$ python3 -q
>>> import numpy as np
>>> np.set_printoptions(precision=2, suppress=True, linewidth=160, legacy="1.25")
>>> rnd = lambda a: np.round(a, 2) + 0
>>> X = np.loadtxt("block8.csv", delimiter=",")
>>> X
array([[1., 0., 3., 1., 3., 0., 0., 0., 0., 3., 1., 1.],
       [0., 0., 0., 0., 0., 1., 3., 2., 2., 0., 0., 0.],
       [1., 0., 2., 1., 2., 0., 0., 0., 0., 0., 1., 1.],
       [3., 0., 1., 0., 1., 0., 0., 0., 0., 1., 1., 1.],
       [1., 0., 3., 0., 2., 0., 0., 0., 0., 0., 2., 0.],
       [0., 0., 0., 0., 0., 3., 1., 0., 1., 0., 0., 0.],
       [0., 3., 0., 0., 0., 0., 0., 0., 3., 0., 0., 0.],
       [0., 2., 0., 0., 0., 1., 2., 0., 1., 0., 0., 0.],
       [0., 1., 0., 0., 0., 0., 3., 1., 0., 0., 0., 0.],
       [3., 0., 3., 3., 2., 0., 0., 0., 0., 1., 3., 1.],
       [1., 0., 1., 0., 2., 0., 0., 0., 0., 1., 2., 1.],
       [3., 0., 0., 3., 1., 0., 0., 0., 0., 3., 1., 2.]])
>>> X @ X
array([[23.,  0., 29., 16., 25.,  0.,  0.,  0.,  0., 11., 23., 11.],
       [ 0., 15.,  0.,  0.,  0.,  5., 11.,  2., 12.,  0.,  0.,  0.],
       [12.,  0., 15.,  6., 15.,  0.,  0.,  0.,  0.,  8., 11.,  7.],
       [12.,  0., 18., 10., 18.,  0.,  0.,  0.,  0., 14., 12.,  8.],
       [ 8.,  0., 17.,  4., 17.,  0.,  0.,  0.,  0.,  5., 12.,  6.],
       [ 0.,  4.,  0.,  0.,  0.,  9.,  6.,  1.,  6.,  0.,  0.,  0.],
       [ 0.,  3.,  0.,  0.,  0.,  3., 18.,  9.,  6.,  0.,  0.,  0.],
       [ 0.,  7.,  0.,  0.,  0.,  5., 10.,  5., 11.,  0.,  0.,  0.],
       [ 0., 11.,  0.,  0.,  0.,  2.,  5.,  2., 12.,  0.,  0.,  0.],
       [26.,  0., 30., 12., 31.,  0.,  0.,  0.,  0., 19., 23., 15.],
       [12.,  0., 16.,  8., 16.,  0.,  0.,  0.,  0.,  9., 14.,  7.],
       [29.,  0., 25., 18., 24.,  0.,  0.,  0.,  0., 22., 21., 14.]])
>>> (np.linalg.matrix_power((X != 0) + (X.T != 0) + np.eye(12), 12) > 0).astype(int)
array([[1, 0, 1, 1, 1, 0, 0, 0, 0, 1, 1, 1],
       [0, 1, 0, 0, 0, 1, 1, 1, 1, 0, 0, 0],
       [1, 0, 1, 1, 1, 0, 0, 0, 0, 1, 1, 1],
       [1, 0, 1, 1, 1, 0, 0, 0, 0, 1, 1, 1],
       [1, 0, 1, 1, 1, 0, 0, 0, 0, 1, 1, 1],
       [0, 1, 0, 0, 0, 1, 1, 1, 1, 0, 0, 0],
       [0, 1, 0, 0, 0, 1, 1, 1, 1, 0, 0, 0],
       [0, 1, 0, 0, 0, 1, 1, 1, 1, 0, 0, 0],
       [0, 1, 0, 0, 0, 1, 1, 1, 1, 0, 0, 0],
       [1, 0, 1, 1, 1, 0, 0, 0, 0, 1, 1, 1],
       [1, 0, 1, 1, 1, 0, 0, 0, 0, 1, 1, 1],
       [1, 0, 1, 1, 1, 0, 0, 0, 0, 1, 1, 1]])
>>> (X != 0).astype(int)
array([[1, 0, 1, 1, 1, 0, 0, 0, 0, 1, 1, 1],
       [0, 0, 0, 0, 0, 1, 1, 1, 1, 0, 0, 0],
       [1, 0, 1, 1, 1, 0, 0, 0, 0, 0, 1, 1],
       [1, 0, 1, 0, 1, 0, 0, 0, 0, 1, 1, 1],
       [1, 0, 1, 0, 1, 0, 0, 0, 0, 0, 1, 0],
       [0, 0, 0, 0, 0, 1, 1, 0, 1, 0, 0, 0],
       [0, 1, 0, 0, 0, 0, 0, 0, 1, 0, 0, 0],
       [0, 1, 0, 0, 0, 1, 1, 0, 1, 0, 0, 0],
       [0, 1, 0, 0, 0, 0, 1, 1, 0, 0, 0, 0],
       [1, 0, 1, 1, 1, 0, 0, 0, 0, 1, 1, 1],
       [1, 0, 1, 0, 1, 0, 0, 0, 0, 1, 1, 1],
       [1, 0, 0, 1, 1, 0, 0, 0, 0, 1, 1, 1]])
